% python3 -q
>>> import numpy as np
>>> np.set_printoptions(precision=3, suppress=True, linewidth=120, legacy="1.25")
>>> J = np.load("block14.npy")
>>> print(J)
[[-14  14   0   0]
 [ -2  -8   0   0]
 [ 14 -14 -14  14]
 [  2   8  -2  -8]]
>>> x0 = np.array([3, 7, -9, 6])
>>> target = J @ x0
>>> print(target)
[ 56 -62 154  32]
>>> print(np.linalg.solve(J.T, J[1]))
[-0.  1. -0. -0.]
>>> print(np.linalg.solve(J, target))
[ 3.  7. -9.  6.]
>>> print(np.linalg.solve(J, -1 * target))
[-3. -7.  9. -6.]
>>> print(np.round(np.linalg.solve(J, J[:, 2]), 3) + 0)
[0. 0. 1. 0.]
>>> f = np.array([-1, 0, -3, -2])
>>> other = J + np.outer(f, np.eye(4)[0])
>>> print(np.linalg.matrix_rank(np.linalg.inv(other) - np.linalg.inv(J), tol=1e-8))
1
>>> print(np.linalg.matrix_rank(other - J))
1
>>> proj = np.triu(np.array([[2, 3, 1, -2], [-1, 0, 0, -3], [-1, 3, -1, 3], [-1, 2, 0, -1]]), 1) + np.eye(4)
>>> other = proj @ J @ np.linalg.inv(proj)
>>> print(np.trace(other), np.trace(J))
-44.0 -44
>>> other = np.array([[-1, 2], [0, -2]])
>>> cent = np.kron(other, J)
>>> print(cent)
[[ 14 -14   0   0 -28  28   0   0]
 [  2   8   0   0  -4 -16   0   0]
 [-14  14  14 -14  28 -28 -28  28]
 [ -2  -8   2   8   4  16  -4 -16]
 [  0   0   0   0  28 -28   0   0]
 [  0   0   0   0   4  16   0   0]
 [  0   0   0   0 -28  28  28 -28]
 [  0   0   0   0  -4 -16   4  16]]
>>> print(cent.shape)
(8, 8)
>>> print(round(np.linalg.norm(cent, 2), 3), round(float(np.linalg.norm(other, 2) * np.linalg.norm(J, 2)), 3))
95.983 95.983
>>> arr = np.array([[0, 3, 1, 1, -2],
...     [2, -1, 0, -3, -1],
...     [3, 2, -1, -3, -3],
...     [1, -3, -1, 1, 3],
...     [1, 1, 2, 2, 3]])
>>> print(arr)
[[ 0  3  1  1 -2]
 [ 2 -1  0 -3 -1]
 [ 3  2 -1 -3 -3]
 [ 1 -3 -1  1  3]
 [ 1  1  2  2  3]]
>>> x0 = np.array([2, 0, 2, 1, 2])
>>> h = np.maximum(arr @ x0, 0)
>>> print(np.flatnonzero(h > 1e-9))
[3 4]
>>> print(h)
[ 0  0  0  7 14]
>>> print(np.maximum(arr @ x0, 0) - np.maximum(-arr @ x0, 0))
[-1 -1 -5  7 14]
>>> print(np.tanh(arr @ x0))
[-0.762 -0.762 -1.     1.     1.   ]
>>> q, R = np.linalg.qr(arr)
>>> print(np.round(q @ R, 3) + 0)
[[ 0.  3.  1.  1. -2.]
 [ 2. -1.  0. -3. -1.]
 [ 3.  2. -1. -3. -3.]
 [ 1. -3. -1.  1.  3.]
 [ 1.  1.  2.  2.  3.]]
>>> print(np.trace(q @ q.T))
5.0
>>> f = np.array([4, 3, 9, -7, -1, 7, 9])
>>> W0 = np.array([np.roll(f, i) for i in range(7)])
>>> print(W0)
[[ 4  3  9 -7 -1  7  9]
 [ 9  4  3  9 -7 -1  7]
 [ 7  9  4  3  9 -7 -1]
 [-1  7  9  4  3  9 -7]
 [-7 -1  7  9  4  3  9]
 [ 9 -7 -1  7  9  4  3]
 [ 3  9 -7 -1  7  9  4]]
>>> print(np.fft.fft(W0[0]))
[ 24.    +0.j     15.129 +5.344j -18.074 +2.026j   4.944+10.017j   4.944-10.017j -18.074 -2.026j  15.129 -5.344j]
>>> print(np.allclose(W0 @ W0.T, W0.T @ W0))
True
>>> print(W0 @ (-1.0) ** np.arange(7))
[ 18.   0.  14. -16.   2.  16. -10.]
>>> rng = np.random.default_rng(669378)
>>> z = rng.permutation(4)
>>> print(z)
[2 0 1 3]
>>> other = J[z][:, z]
>>> print(other)
[[-14  14 -14  14]
 [  0 -14  14   0]
 [  0  -2  -8   0]
 [ -2   2   8  -8]]
>>> print(np.allclose(other, J))
False
>>> print(np.sort(np.abs(np.linalg.eigvals(other))))
[11.832 11.832 11.832 11.832]
>>> print(np.diag(other))
[-14 -14  -8  -8]
>>> other = J / np.linalg.norm(J, axis=1, keepdims=True)
>>> cov = other @ other.T
>>> print(cov[0])
[ 1.    -0.514 -0.707  0.364]
>>> print(cov)
[[ 1.    -0.514 -0.707  0.364]
 [-0.514  1.     0.364 -0.707]
 [-0.707  0.364  1.    -0.514]
 [ 0.364 -0.707 -0.514  1.   ]]
>>> print(np.degrees(np.arccos(np.clip(cov[0, 2], -1, 1))))
135.0
>>> cent = 20 * np.array([[-1.7, 0.5, -0.6, -0.6, 1.3, -0.9], [1.4, 1.8, 0.7, 1.0, 0.1, -0.6]])
>>> z = rng.integers(0, 2, 28)
>>> feats = cent[z] + rng.normal(size=(28, 6))
>>> print(feats)
[[-33.948  11.224 -12.484 -11.651  26.761 -17.896]
 [ 26.7    35.787  14.893  19.071   0.712 -14.003]
 [ 27.658  36.924  14.104  18.231   3.108 -10.961]
 [-34.15    9.476 -14.684 -10.202  26.28  -18.114]
 [ 27.718  36.511  14.112  19.652   1.382 -12.467]
 [ 26.958  34.754  12.286  21.629   2.208 -11.681]
 [ 26.204  37.859  12.97   20.617   2.025 -12.528]
 [ 26.969  35.556  14.512  21.969   2.771 -12.176]
 [-33.042   9.56  -12.306 -12.064  23.819 -18.778]
 [ 26.621  36.396  13.576  20.749   2.776 -12.929]
 [-34.199   9.223 -10.821 -12.207  26.952 -15.523]
 [-32.328  10.096 -12.574 -11.217  28.146 -17.613]
 [ 26.656  35.54   14.973  19.879   1.964 -12.962]
 [-34.083  10.852 -11.253 -13.042  25.849 -18.607]
 [-34.499   9.932 -12.266 -12.768  26.341 -18.594]
 [-34.286  11.374 -11.043 -11.282  24.856 -19.625]
 [ 26.54   38.955  15.479  18.929   2.062 -10.43 ]
 [ 28.116  36.962  15.632  18.741   0.541 -11.146]
 [-31.716  10.389 -12.929 -11.261  26.301 -19.125]
 [ 29.389  36.066  14.165  20.853   1.682 -10.453]
 [-34.448   9.69  -11.638 -11.316  24.522 -19.821]
 [-35.577   9.935 -12.113 -12.477  25.817 -17.741]
 [-33.725   9.931 -13.33  -11.585  24.435 -18.984]
 [-32.364  10.6   -12.753 -12.076  26.907 -17.472]
 [-33.895  10.97  -11.013 -10.855  26.816 -17.598]
 [-32.483   9.171 -13.578 -12.02   25.869 -17.73 ]
 [-34.033  10.558 -12.554 -13.242  27.158 -16.875]
 [ 26.084  36.31   13.157  20.563   2.662 -12.469]]
>>> cov = W0.T @ W0
>>> print(np.linalg.eigvalsh(cov)[::-1])
[576.    330.764 330.764 257.459 257.459 124.778 124.778]
>>> print((W0 @ W0.T).shape)
(7, 7)
>>> x0 = np.array([5, 3, 2, 3, 2, 0])
>>> target = feats @ x0
>>> print(np.round(np.linalg.lstsq(feats, target)[0], 3) + 0)
[5. 3. 2. 3. 2. 0.]
>>> print(np.round(np.linalg.pinv(feats) @ feats, 3) + 0)
[[1. 0. 0. 0. 0. 0.]
 [0. 1. 0. 0. 0. 0.]
 [0. 0. 1. 0. 0. 0.]
 [0. 0. 0. 1. 0. 0.]
 [0. 0. 0. 0. 1. 0.]
 [0. 0. 0. 0. 0. 1.]]
>>> print(np.round(np.linalg.solve(feats.T @ feats, feats.T @ target), 3) + 0)
[5. 3. 2. 3. 2. 0.]
>>> target = target + 0.05 * rng.normal(size=28)
>>> print(target)
[-142.522  329.285  338.157 -149.786  337.981  332.89   336.451  342.004 -149.723  337.227 -147.579 -133.844  333.345
 -147.869 -152.886 -143.463  341.404  340.009 -134.465  349.328 -151.389 -158.142 -151.313 -137.963 -137.581 -146.349
 -148.949  332.65 ]
>>> coef, *_ = np.linalg.lstsq(feats, target)
>>> print([round(float(np.linalg.norm(np.linalg.solve(feats.T @ feats + lam * np.eye(6), feats.T @ target))), 2) for lam in (0, 1, 10, 100)])
[7.14, 7.1, 6.86, 6.52]
>>> print(np.round(feats.T @ (target - feats @ coef), 3) + 0)
[0. 0. 0. 0. 0. 0.]
>>> print(coef.round())
[5. 3. 2. 3. 2. 0.]
>>> cent = feats[[7, 22]].astype(float)
>>> for _ in range(7):
...     z = np.linalg.norm(feats[:, None] - cent, axis=-1).argmin(axis=1)
...     cent = np.array([feats[z == j].mean(axis=0) for j in range(2)])
... 
>>> print(z)
[1 0 0 1 0 0 0 0 1 0 1 1 0 1 1 1 0 0 1 0 1 1 1 1 1 1 1 0]
>>> print(np.abs(cent[1] - cent[0]).argmax())
0
>>> print(np.bincount(z))
[12 16]
>>> Ac = feats - feats.mean(axis=0)
>>> U, sig, VT = np.linalg.svd(Ac, full_matrices=False)
>>> print((np.sign(U[:, 0]) == np.sign(U[0, 0])).astype(int))
[1 0 0 1 0 0 0 0 1 0 1 1 0 1 1 1 0 0 1 0 1 1 1 1 1 1 1 0]
>>> print(np.linalg.matrix_rank(Ac))
6
>>> z = feats[:, 5] > np.median(feats[:, 5])
>>> f = feats[z].mean(axis=0) - feats[~z].mean(axis=0)
>>> print(f)
[ 51.995  22.443  22.889  27.089 -20.337   5.793]
>>> A = np.load("x.npy")
>>> print(A)
[[ 0  0  0  0  0  0]
 [-1 -2 -1 -2 -1 -2]
 [ 2 -1  2 -1  2 -1]
 [ 0  0  0  0  0  0]
 [-1 -2 -1 -2 -1 -2]
 [ 2 -1  2 -1  2 -1]]
>>> print(np.round(np.linalg.norm(A, 2) / np.linalg.norm(A), 3))
0.707
>>> print([round(float(x), 3) for x in np.linalg.svd(A, compute_uv=False)[:3]])
[5.477, 5.477, 0.0]
>>> K = -2 * np.eye(4) + np.ones((4, 4))
>>> print(K)
[[-1.  1.  1.  1.]
 [ 1. -1.  1.  1.]
 [ 1.  1. -1.  1.]
 [ 1.  1.  1. -1.]]
>>> x0 = np.array([2, 1, 2, 1])
>>> h = np.maximum(K @ x0, 0)
>>> print(K.T @ h)
[8. 4. 8. 4.]
>>> print(K * (h > 1e-9)[:, None])
[[-1.  1.  1.  1.]
 [ 1. -1.  1.  1.]
 [ 1.  1. -1.  1.]
 [ 1.  1.  1. -1.]]
>>> print(np.maximum(K @ x0, 0) - np.maximum(-K @ x0, 0))
[2. 4. 2. 4.]
>>> print(np.flatnonzero(h > 1e-9))
[0 1 2 3]
>>> print(h)
[2. 4. 2. 4.]
>>> print(K - K[0])
[[ 0.  0.  0.  0.]
 [ 2. -2.  0.  0.]
 [ 2.  0. -2.  0.]
 [ 2.  0.  0. -2.]]
>>> print(np.unravel_index(np.abs(K).argmax(), K.shape))
(0, 0)
>>> print(np.abs(K).max())
1.0
>>> print(np.linalg.svd(K, compute_uv=False))
[2. 2. 2. 2.]
>>> print(K.mean(axis=0))
[0.5 0.5 0.5 0.5]
>>> print(np.linalg.matrix_rank(K))
4
>>> print(np.count_nonzero(K))
16
>>> print(K.sum(axis=0))
[2. 2. 2. 2.]
>>> T = np.stack([K, -2 * K, K[::-1]])
>>> print(np.linalg.det(T))
[ -16. -256.  -16.]
>>> print(T.sum(axis=0))
[[ 2.  0.  0. -2.]
 [ 0.  2. -2.  0.]
 [ 0. -2.  2.  0.]
 [-2.  0.  0.  2.]]
>>> print(np.einsum("bij,cij->bc", T, T))
[[ 16. -32.   0.]
 [-32.  64.   0.]
 [  0.   0.  16.]]
>>> print(np.linalg.matrix_rank(T))
[4 4 4]
>>> print(np.linalg.matrix_rank(T.reshape(3, -1)))
2
>>> print(T.shape)
(3, 4, 4)
>>> print(np.all(np.linalg.eigvalsh(K) > 0))
False
>>> print(np.round(np.linalg.eigvalsh(K).min(), 3))
-2.0
>>> data = np.array([[-3, 0, 0, 0, 0],
...     [0, 3, 0, 0, 0],
...     [0, 0, 1, 0, 0],
...     [0, 0, 0, 0, 0],
...     [0, 0, 0, 0, -3]])
>>> # symmetric, so the eigenvalues are real
>>> evals, vecs = np.linalg.eigh(data)
>>> print(evals.sum(), np.trace(data))
-2.0 -2
>>> print(np.abs(vecs[:, -1]))
[0. 1. 0. 0. 0.]
>>> print((evals > 1e-8).sum(), (evals < -1e-8).sum())
2 2
>>> print(evals)
[-3. -3.  0.  1.  3.]
>>> print(np.unique(evals.round(6) + 0, return_counts=True)[1])
[2 1 1 1]
>>> print(vecs.T @ vecs)
[[1. 0. 0. 0. 0.]
 [0. 1. 0. 0. 0.]
 [0. 0. 1. 0. 0.]
 [0. 0. 0. 1. 0.]
 [0. 0. 0. 0. 1.]]
>>> proj = feats @ np.linalg.solve(feats.T @ feats, feats.T)
>>> print(proj @ feats[:, 5])
[-17.896 -14.003 -10.961 -18.114 -12.467 -11.681 -12.528 -12.176 -18.778 -12.929 -15.523 -17.613 -12.962 -18.607
 -18.594 -19.625 -10.43  -11.146 -19.125 -10.453 -19.821 -17.741 -18.984 -17.472 -17.598 -17.73  -16.875 -12.469]
>>> print(np.round(np.linalg.eigvalsh(proj), 3) + 0)
[0. 0. 0. 0. 0. 0. 0. 0. 0. 0. 0. 0. 0. 0. 0. 0. 0. 0. 0. 0. 0. 0. 1. 1. 1. 1. 1. 1.]
>>> print(round(float(np.linalg.eigvalsh(data).min()), 3))
-3.0
>>> print(np.all(np.linalg.eigvalsh(data) > 0))
False
>>> E = np.load("arr.npy")
>>> print(E)
[[2 0 2 0 2 0]
 [0 1 0 1 0 1]
 [1 2 1 2 1 2]
 [2 0 2 0 2 0]
 [0 1 0 1 0 1]
 [1 2 1 2 1 2]]
>>> rk = np.linalg.matrix_rank(E)
>>> print(rk)
2
>>> N = np.linalg.svd(E)[2][rk:].T
>>> print([int(np.linalg.matrix_rank(np.delete(E, i, axis=0))) for i in range(6)])
[2, 2, 2, 2, 2, 2]
>>> print(np.allclose(E @ N, 0))
True
>>> print(np.round(E @ N, 3) + 0)
[[0. 0. 0. 0.]
 [0. 0. 0. 0.]
 [0. 0. 0. 0.]
 [0. 0. 0. 0.]
 [0. 0. 0. 0.]
 [0. 0. 0. 0.]]
>>> print(N.shape)
(6, 4)
>>> t = np.radians(60)
>>> R = np.eye(6)
>>> R[4, 4] = R[5, 5] = np.cos(t)
>>> R[4, 5], R[5, 4] = -np.sin(t), np.sin(t)
>>> print(R)
[[ 1.     0.     0.     0.     0.     0.   ]
 [ 0.     1.     0.     0.     0.     0.   ]
 [ 0.     0.     1.     0.     0.     0.   ]
 [ 0.     0.     0.     1.     0.     0.   ]
 [ 0.     0.     0.     0.     0.5   -0.866]
 [ 0.     0.     0.     0.     0.866  0.5  ]]
>>> other = E @ R.T
>>> print(np.round(np.linalg.det(R), 3), np.trace(R))
1.0 5.0
>>> print(np.allclose(np.linalg.norm(E, axis=1), np.linalg.norm(other, axis=1)))
True
>>> U, sig, VT = np.linalg.svd(E)
>>> print(np.argmax(sig[:-1] / (sig[1:] + 1e-6)) + 1)
2
>>> print(sig.round(3) + 0)
[6.481 4.243 0.    0.    0.    0.   ]
>>> other = U[:, :2] @ np.diag(sig[:2]) @ VT[:2]
>>> print(other.round(3) + 0)
[[2. 0. 2. 0. 2. 0.]
 [0. 1. 0. 1. 0. 1.]
 [1. 2. 1. 2. 1. 2.]
 [2. 0. 2. 0. 2. 0.]
 [0. 1. 0. 1. 0. 1.]
 [1. 2. 1. 2. 1. 2.]]
>>> print(np.linalg.matrix_rank(E, rtol=0.05))
2
>>> print(round(float(np.linalg.norm(E - other) / np.linalg.norm(E)), 3))
0.0
>>> W = np.array([[2, -2, 2, 1],
...     [2, -2, -1, -2],
...     [0, -1, 0, 1],
...     [1, 1, -1, 0],
...     [-2, -2, -1, 1],
...     [0, 1, -1, 0]])
>>> coef = np.array([4, -1, 0, 2])
>>> act = np.maximum(E @ W + coef, 0)
>>> print((act > 0).astype(int))
[[1 0 1 1]
 [1 0 0 0]
 [1 0 0 1]
 [1 0 1 1]
 [1 0 0 0]
 [1 0 0 1]]
>>> cent = np.array([[-5, 4], [1, -2], [-2, 3], [-3, -5]])
>>> print(W @ cent)
[[-19  13]
 [ -4  19]
 [ -4  -3]
 [ -2  -1]
 [  7 -12]
 [  3  -5]]
>>> z = rng.permutation(6)
>>> print(z)
[4 2 3 1 5 0]
>>> other = E[z][:, z]
>>> print(np.trace(other))
6
>>> print(np.diag(other))
[0 1 0 1 2 2]
